$ python -q
>>> import numpy as np
>>> from numpy import linalg as LA
>>> np.set_printoptions(suppress=True, linewidth=160)
>>> def tidy(a):
...     return np.round(a, 2) + 0
... 
>>> feats = np.diag(np.array([-3, -9, 7, -6, -4, 6, 6, 4]))
>>> feats
array([[-3,  0,  0,  0,  0,  0,  0,  0],
       [ 0, -9,  0,  0,  0,  0,  0,  0],
       [ 0,  0,  7,  0,  0,  0,  0,  0],
       [ 0,  0,  0, -6,  0,  0,  0,  0],
       [ 0,  0,  0,  0, -4,  0,  0,  0],
       [ 0,  0,  0,  0,  0,  6,  0,  0],
       [ 0,  0,  0,  0,  0,  0,  6,  0],
       [ 0,  0,  0,  0,  0,  0,  0,  4]])
>>> f = np.array([2, 2, 2])
>>> np.array([np.convolve(row, f, "same") for row in feats])
array([[ -6,  -6,   0,   0,   0,   0,   0,   0],
       [-18, -18, -18,   0,   0,   0,   0,   0],
       [  0,  14,  14,  14,   0,   0,   0,   0],
       [  0,   0, -12, -12, -12,   0,   0,   0],
       [  0,   0,   0,  -8,  -8,  -8,   0,   0],
       [  0,   0,   0,   0,  12,  12,  12,   0],
       [  0,   0,   0,   0,   0,  12,  12,  12],
       [  0,   0,   0,   0,   0,   0,   8,   8]])
>>> np.correlate(feats[0], feats[4], "full")
array([ 0,  0,  0, 12,  0,  0,  0,  0,  0,  0,  0,  0,  0,  0,  0])
>>> np.convolve(feats[0], f)
array([-6, -6, -6,  0,  0,  0,  0,  0,  0,  0])
>>> np.polyval(f, feats[0])
array([14,  2,  2,  2,  2,  2,  2,  2])
>>> f, g = feats[0], feats[3]
>>> f @ f
np.int64(9)
>>> pr = (f @ g) / (f @ f) * f
>>> print(np.outer(f, g))
[[ 0  0  0 18  0  0  0  0]
 [ 0  0  0  0  0  0  0  0]
 [ 0  0  0  0  0  0  0  0]
 [ 0  0  0  0  0  0  0  0]
 [ 0  0  0  0  0  0  0  0]
 [ 0  0  0  0  0  0  0  0]
 [ 0  0  0  0  0  0  0  0]
 [ 0  0  0  0  0  0  0  0]]
>>> out = LA.inv(feats)
>>> tidy(LA.det(feats) * out)
array([[-217728.,       0.,       0.,       0.,       0.,       0.,       0.,       0.],
       [      0.,  -72576.,       0.,       0.,       0.,       0.,       0.,       0.],
       [      0.,       0.,   93312.,       0.,       0.,       0.,       0.,       0.],
       [      0.,       0.,       0., -108864.,       0.,       0.,       0.,       0.],
       [      0.,       0.,       0.,       0., -163296.,       0.,       0.,       0.],
       [      0.,       0.,       0.,       0.,       0.,  108864.,       0.,       0.],
       [      0.,       0.,       0.,       0.,       0.,       0.,  108864.,       0.],
       [      0.,       0.,       0.,       0.,       0.,       0.,       0.,  163296.]])
>>> feats @ out
array([[1., 0., 0., 0., 0., 0., 0., 0.],
       [0., 1., 0., 0., 0., 0., 0., 0.],
       [0., 0., 1., 0., 0., 0., 0., 0.],
       [0., 0., 0., 1., 0., 0., 0., 0.],
       [0., 0., 0., 0., 1., 0., 0., 0.],
       [0., 0., 0., 0., 0., 1., 0., 0.],
       [0., 0., 0., 0., 0., 0., 1., 0.],
       [0., 0., 0., 0., 0., 0., 0., 1.]])
